$ ipython --no-banner

In [1]: import numpy as np

In [2]: np.set_printoptions(precision=3, suppress=True, linewidth=160)

In [3]: J = np.load("layer6.npy")

In [4]: J
Out[4]: 
array([[0.3  , 0.2  , 0.   , 0.5  ],
       [0.25 , 0.5  , 0.   , 0.25 ],
       [0.091, 0.364, 0.182, 0.364],
       [0.2  , 0.2  , 0.5  , 0.1  ]])

In [5]: Y = np.array([[-2, -1, -1], [-2, 0, -1], [2, 1, 2], [2, -2, -2]])

In [6]: Y.T @ J.T
Out[6]: 
array([[ 0.   , -1.   ,  0.182,  0.4  ],
       [-1.3  , -0.75 , -0.636,  0.1  ],
       [-1.5  , -1.25 , -0.818,  0.4  ]])

In [7]: np.einsum("ij,ij->i", J, J)
Out[7]: array([0.38 , 0.375, 0.306, 0.34 ])

In [8]: print(np.linalg.matrix_rank(np.vstack([J, Y.T])))
4

In [9]: np.einsum("ij->j", J)
Out[9]: array([0.841, 1.264, 0.682, 1.214])

In [10]: np.vstack([J, Y.T]).shape
Out[10]: (7, 4)

In [11]: np.einsum("ik,kj->ji", J, Y)
Out[11]: 
array([[ 0.   , -1.   ,  0.182,  0.4  ],
       [-1.3  , -0.75 , -0.636,  0.1  ],
       [-1.5  , -1.25 , -0.818,  0.4  ]])

In [12]: M = np.load("mat.npy")

In [13]: print(M)
[[  3.324   7.     -8.905]
 [ -1.387   7.     -3.016]
 [  1.459   7.     -6.574]
 [ -2.342   7.     -1.823]
 [ -0.51    7.     -4.113]
 [  4.507   7.    -10.384]
 [  3.801   7.     -9.501]
 [  4.029   7.     -9.786]
 [  1.986   7.     -7.233]
 [  0.618   7.     -5.522]
 [  8.65    7.    -15.562]
 [ -3.911   7.      0.139]
 [  4.121   7.     -9.902]]

In [14]: np.linalg.cond(M) > 100
Out[14]: np.True_

In [15]: U, sv, Vh = np.linalg.svd(M)

In [16]: vecs = Vh[:(sv > 1e-8).sum()]

In [17]: rng = np.random.default_rng(580)

In [18]: vec = M[3] + -1 * M[5] + rng.integers(2) * np.eye(3)[1]

In [19]: vec
Out[19]: array([-6.849,  0.   ,  8.561])

In [20]: vecs.T @ vecs
Out[20]: 
array([[ 0.483, -0.281, -0.414],
       [-0.281,  0.848, -0.224],
       [-0.414, -0.224,  0.669]])

In [21]: np.allclose(vecs.T @ vecs @ vec, vec)
Out[21]: True

In [22]: np.linalg.matrix_rank(np.vstack([M, vec]))
Out[22]: np.int64(2)

In [23]: np.round(np.linalg.norm(vec - vecs.T @ vecs @ vec), 3)
Out[23]: np.float64(0.0)

In [24]: np.diag(vecs.T @ vecs)
Out[24]: array([0.483, 0.848, 0.669])

In [25]: data = np.array([[3, 2, 3], [2, 1, 1], [0, 0, 0], [1, 2, 2], [2, 1, 1]])

In [26]: print(data)
[[3 2 3]
 [2 1 1]
 [0 0 0]
 [1 2 2]
 [2 1 1]]

In [27]: Y = np.c_[data[:, :2] @ np.array([[0, 1], [2, 0]]), np.array([3, -2, 5, 2, -2])]

In [28]: Y
Out[28]: 
array([[ 4,  3,  3],
       [ 2,  2, -2],
       [ 0,  0,  5],
       [ 4,  1,  2],
       [ 2,  2, -2]])

In [29]: np.linalg.matrix_rank(np.c_[data, Y])
Out[29]: np.int64(4)

In [30]: np.linalg.norm(np.linalg.qr(data)[0].T @ Y, axis=0) ** 2 / ((Y ** 2).sum(axis=0) + 1e-12)
Out[30]: array([1.   , 1.   , 0.457])

In [31]: np.round(np.linalg.norm(Y - data @ np.linalg.lstsq(data, Y)[0], axis=0), 3) + 0
Out[31]: array([0., 0., 5.])

In [32]: G = Y.T @ Y

In [33]: np.trace(G), (Y ** 2).sum()
Out[33]: (np.int64(104), np.int64(104))

In [34]: np.allclose(G, G.T)
Out[34]: True

In [35]: print(np.diag(G))
[40 18 46]

In [36]: np.linalg.svd(Y, compute_uv=False) ** 2
Out[36]: array([63.409, 38.372,  2.219])

In [37]: (Y @ Y.T).shape
Out[37]: (5, 5)

In [38]: m1 = np.load("m.npy")

In [39]: print(m1)
[[ 1  1  2 -2]
 [ 0  3 -2  3]
 [ 0  0 -2 -1]
 [ 0  0  0  2]]

In [40]: Y = J + rng.integers(-2, 3, (4, 1)) @ rng.integers(-2, 3, (1, 4))

In [41]: Y
Out[41]: 
array([[ 4.3  , -1.8  , -2.   ,  2.5  ],
       [ 0.25 ,  0.5  ,  0.   ,  0.25 ],
       [ 4.091, -1.636, -1.818,  2.364],
       [-3.8  ,  2.2  ,  2.5  , -1.9  ]])

In [42]: np.round(np.linalg.svd(Y - J, compute_uv=False), 3) + 0
Out[42]: array([9.165, 0.   , 0.   , 0.   ])

In [43]: Y - J
Out[43]: 
array([[ 4., -2., -2.,  2.],
       [ 0.,  0.,  0.,  0.],
       [ 4., -2., -2.,  2.],
       [-4.,  2.,  2., -2.]])

In [44]: m1.ravel(order="F")
Out[44]: array([ 1,  0,  0,  0,  1,  3,  0,  0,  2, -2, -2,  0, -2,  3, -1,  2])

In [45]: m1.reshape(2, -1)
Out[45]: 
array([[ 1,  1,  2, -2,  0,  3, -2,  3],
       [ 0,  0, -2, -1,  0,  0,  0,  2]])

In [46]: print(m1.reshape(-1, 2))
[[ 1  1]
 [ 2 -2]
 [ 0  3]
 [-2  3]
 [ 0  0]
 [-2 -1]
 [ 0  0]
 [ 0  2]]

In [47]: blk = m1.reshape(4, 2, -1)

In [48]: blk[:, 0]
Out[48]: 
array([[1, 1],
       [0, 3],
       [0, 0],
       [0, 0]])

In [49]: np.einsum("ihd,jhd->hij", blk, blk).shape
Out[49]: (2, 4, 4)

In [50]: np.swapaxes(blk, 1, 2)[0]
Out[50]: 
array([[ 1,  2],
       [ 1, -2]])

In [51]: np.einsum("ihd,ihd->ih", blk, blk)
Out[51]: 
array([[ 2,  8],
       [ 9, 13],
       [ 0,  5],
       [ 0,  4]])

In [52]: Y = np.array([[3, -2, -1], [5, 0, -3], [5, -2, 2], [5, 1, 3]])

In [53]: np.linalg.matrix_rank(m1 @ Y)
Out[53]: np.int64(3)

In [54]: Y.T @ m1.T
Out[54]: 
array([[  8,  20, -15,  10],
       [ -8,   7,   3,   2],
       [ -6,  -4,  -7,   6]])

In [55]: np.linalg.matrix_rank(np.vstack([m1, Y.T]))
Out[55]: np.int64(4)

In [56]: m1 @ Y
Out[56]: 
array([[  8,  -8,  -6],
       [ 20,   7,  -4],
       [-15,   3,  -7],
       [ 10,   2,   6]])

In [57]: K = np.load("case9.npy")

In [58]: K
Out[58]: 
array([[ 3,  2,  3, -1,  2],
       [ 0, -3, -1,  1,  3],
       [ 0,  0,  2,  1,  3],
       [ 0,  0,  0,  0, -1],
       [ 0,  0,  0,  0,  2]])

In [59]: r0 = np.array([2, 0])

In [60]: np.cross(K[4, :3], K[2, :3])
Out[60]: array([0, 0, 0])

In [61]: np.array([np.convolve(row, r0, "same") for row in K])
Out[61]: 
array([[ 6,  4,  6, -2,  4],
       [ 0, -6, -2,  2,  6],
       [ 0,  0,  4,  2,  6],
       [ 0,  0,  0,  0, -2],
       [ 0,  0,  0,  0,  4]])

In [62]: print(np.convolve(K[4], r0))
[0 0 0 0 4 0]

In [63]: Y = K + rng.integers(-2, 3, (5, 4)) @ rng.integers(-2, 3, (4, 5))

In [64]: Y
Out[64]: 
array([[ 7,  0, -5,  3, -2],
       [-1,  2,  4,  4,  0],
       [-1,  1,  5,  0,  2],
       [ 1, -1,  0, -1, -7],
       [-1,  3, -1,  6,  4]])

In [65]: np.abs(Y - K).sum(axis=1)
Out[65]: array([22, 17,  7,  9, 13])

In [66]: np.round(np.linalg.svd(Y - K, compute_uv=False), 3) + 0
Out[66]: array([11.991,  8.92 ,  7.985,  0.944,  0.   ])

In [67]: Y - K
Out[67]: 
array([[ 4, -2, -8,  4, -4],
       [-1,  5,  5,  3, -3],
       [-1,  1,  3, -1, -1],
       [ 1, -1,  0, -1, -6],
       [-1,  3, -1,  6,  2]])

In [68]: print(K @ K)
[[ 9  0 13  2 26]
 [ 0  9  1 -4 -7]
 [ 0  0  4  2 11]
 [ 0  0  0  0 -2]
 [ 0  0  0  0  4]]

In [69]: [int(np.linalg.matrix_rank(np.linalg.matrix_power(K, p))) for p in range(1, 6)]
Out[69]: [4, 4, 4, 4, 4]

In [70]: np.linalg.matrix_rank(K - K[0, 0] * np.eye(5))
Out[70]: np.int64(4)

In [71]: rank = np.linalg.matrix_rank(K)

In [72]: rank
Out[72]: np.int64(4)

In [73]: N = np.linalg.svd(K)[2][rank:].T

In [74]: np.linalg.matrix_rank(K.T @ K), np.linalg.matrix_rank(K @ K.T)
Out[74]: (np.int64(4), np.int64(4))

In [75]: np.round(K @ N, 3) + 0
Out[75]: 
array([[0.],
       [0.],
       [0.],
       [0.],
       [0.]])

In [76]: [int(np.linalg.matrix_rank(np.delete(K, i, axis=0))) for i in range(5)]
Out[76]: [3, 3, 3, 4, 4]

In [77]: print(np.round(N @ N.T, 3) + 0)
[[ 0.143  0.143 -0.143  0.286  0.   ]
 [ 0.143  0.143 -0.143  0.286  0.   ]
 [-0.143 -0.143  0.143 -0.286  0.   ]
 [ 0.286  0.286 -0.286  0.571  0.   ]
 [ 0.     0.     0.     0.     0.   ]]

In [78]: np.round(N[:, 0] / N[np.abs(N[:, 0]).round(6).argmax(), 0], 3) + 0
Out[78]: array([ 0.5,  0.5, -0.5,  1. ,  0. ])
